$ ipython --no-banner

In [1]: import numpy as np

In [2]: import numpy.linalg as la

In [3]: np.set_printoptions(suppress=True, linewidth=120)

In [4]: J = np.load("w.npy")

In [5]: J
Out[5]: 
array([[4, 5, 1, 2, 3, 3],
       [3, 4, 5, 1, 2, 3],
       [3, 3, 4, 5, 1, 2],
       [2, 3, 3, 4, 5, 1],
       [1, 2, 3, 3, 4, 5],
       [5, 1, 2, 3, 3, 4]])

In [6]: J[6]
IndexError: index 6 is out of bounds for axis 0 with size 6


In [7]: np.round(la.svd(J, compute_uv=False), 1)
Out[7]: array([18. ,  4. ,  4. ,  3.5,  3.5,  2. ])

In [8]: J.sum(axis=1)
Out[8]: array([18, 18, 18, 18, 18, 18])

In [9]: np.abs(J).max()
Out[9]: np.int64(5)

In [10]: J - J[0]
Out[10]: 
array([[ 0,  0,  0,  0,  0,  0],
       [-1, -1,  4, -1, -1,  0],
       [-1, -2,  3,  3, -2, -1],
       [-2, -2,  2,  2,  2, -2],
       [-3, -3,  2,  1,  1,  2],
       [ 1, -4,  1,  1,  0,  1]])

In [11]: J.mean(axis=0)
Out[11]: array([3., 3., 3., 3., 3., 3.])

In [12]: np.unravel_index(np.abs(J).argmax(), J.shape)
Out[12]: (np.int64(0), np.int64(1))

In [13]: F = np.loadtxt("test6.csv", delimiter=",")

In [14]: F.round(1)
Out[14]: 
array([[-1.4, -0.6,  2.2,  0.7, -3.8,  1.7],
       [ 0.2, -0.1, -3.3,  1.5,  3. , -1.5],
       [ 0.2,  0.3,  3.4, -2.1, -2.6,  1.4],
       [ 0.9,  0.3, -2.8,  0.3,  3.6, -1.7],
       [ 1.8,  0.8, -1.4, -1.7,  3.7, -1.6],
       [ 2.1,  1. , -0.5, -2.5,  3.3, -1.4],
       [ 2.2,  1.2,  1.3, -3.6,  2. , -0.7],
       [-2.1, -1. ,  0.6,  2.4, -3.3,  1.4],
       [-1.6, -0.7,  2. ,  1. , -3.8,  1.7],
       [-2.2, -1.1,  0.3,  2.7, -3.2,  1.3],
       [-1.6, -0.7,  2. ,  1. , -3.8,  1.7],
       [-1.2, -0.5,  2.5,  0.3, -3.7,  1.8],
       [ 0.8,  0.6,  3.4, -2.9, -1.8,  1. ],
       [ 2.1,  1. , -0.7, -2.4,  3.4, -1.4]])

In [15]: np.round(F @ la.pinv(F) @ F, 1)
Out[15]: 
array([[-1.4, -0.6,  2.2,  0.7, -3.8,  1.7],
       [ 0.2, -0.1, -3.3,  1.5,  3. , -1.5],
       [ 0.2,  0.3,  3.4, -2.1, -2.6,  1.4],
       [ 0.9,  0.3, -2.8,  0.3,  3.6, -1.7],
       [ 1.8,  0.8, -1.4, -1.7,  3.7, -1.6],
       [ 2.1,  1. , -0.5, -2.5,  3.3, -1.4],
       [ 2.2,  1.2,  1.3, -3.6,  2. , -0.7],
       [-2.1, -1. ,  0.6,  2.4, -3.3,  1.4],
       [-1.6, -0.7,  2. ,  1. , -3.8,  1.7],
       [-2.2, -1.1,  0.3,  2.7, -3.2,  1.3],
       [-1.6, -0.7,  2. ,  1. , -3.8,  1.7],
       [-1.2, -0.5,  2.5,  0.3, -3.7,  1.8],
       [ 0.8,  0.6,  3.4, -2.9, -1.8,  1. ],
       [ 2.1,  1. , -0.7, -2.4,  3.4, -1.4]])

In [16]: np.abs(np.diag(la.qr(F)[1])) > 1e-9
Out[16]: array([ True,  True, False, False, False, False])

In [17]: round(np.trace(la.pinv(F) @ F), 1)
Out[17]: np.float64(2.0)

In [18]: M = np.load("arr.npy")

In [19]: M
Out[19]: 
array([[27, 21, 24, 21, 18,  5,  5, 16],
       [62, 53, 56, 46, 38, 16, 10, 40],
       [ 5,  1,  4,  5,  6,  0,  2,  1],
       [16,  9, 12, 18,  2,  3,  1,  7],
       [38, 29, 32, 34, 14, 10,  4, 22],
       [77, 65, 68, 61, 38, 22, 10, 49],
       [44, 33, 36, 42, 10, 13,  3, 25],
       [70, 57, 60, 60, 26, 21,  7, 43],
       [49, 41, 44, 37, 30, 12,  8, 31],
       [63, 53, 56, 49, 34, 17,  9, 40],
       [26, 17, 20, 28,  2,  7,  1, 13],
       [36, 25, 28, 38,  2, 11,  1, 19],
       [36, 29, 32, 28, 22,  8,  6, 22],
       [52, 41, 44, 46, 18, 15,  5, 31],
       [55, 45, 48, 45, 26, 15,  7, 34],
       [52, 45, 48, 36, 38, 12, 10, 34],
       [74, 61, 64, 62, 30, 22,  8, 46],
       [39, 29, 32, 37, 10, 11,  3, 22],
       [26, 21, 24, 18, 22,  4,  6, 16],
       [74, 61, 64, 62, 30, 22,  8, 46],
       [38, 29, 32, 34, 14, 10,  4, 22],
       [15,  9, 12, 15,  6,  2,  2,  7],
       [46, 37, 40, 38, 22, 12,  6, 28],
       [36, 25, 28, 38,  2, 11,  1, 19],
       [58, 45, 48, 54, 14, 18,  4, 34],
       [41, 29, 32, 43,  2, 13,  1, 22],
       [15,  9, 12, 15,  6,  2,  2,  7],
       [82, 69, 72, 66, 38, 24, 10, 52],
       [21, 17, 20, 13, 22,  2,  6, 13],
       [10,  5,  8, 10,  6,  0,  2,  4],
       [72, 61, 64, 56, 38, 20, 10, 46],
       [ 9,  5,  8,  7, 10,  0,  3,  4],
       [68, 57, 60, 54, 34, 19,  9, 43],
       [13,  9, 12,  9, 14,  0,  4,  7]])

In [20]: dist = la.norm(M[:, None] - M[None], axis=-1)

In [21]: la.matrix_rank(dist ** 2)
Out[21]: np.int64(5)

In [22]: dist.shape
Out[22]: (34, 34)

In [23]: dist[13].round(6).argsort(kind="stable")[:4]
Out[23]: array([13, 14, 22, 24])

In [24]: (dist + 1e9 * np.eye(34)).round(6).argmin(axis=1)
Out[24]: 
array([18,  9, 31, 21, 20, 27, 17, 16, 15,  1,  0, 23,  4, 14, 13,  8, 19,  4,  0, 16,  4, 26,  8, 11, 13, 11, 21,  5,
       18, 31, 32, 29, 30, 31])
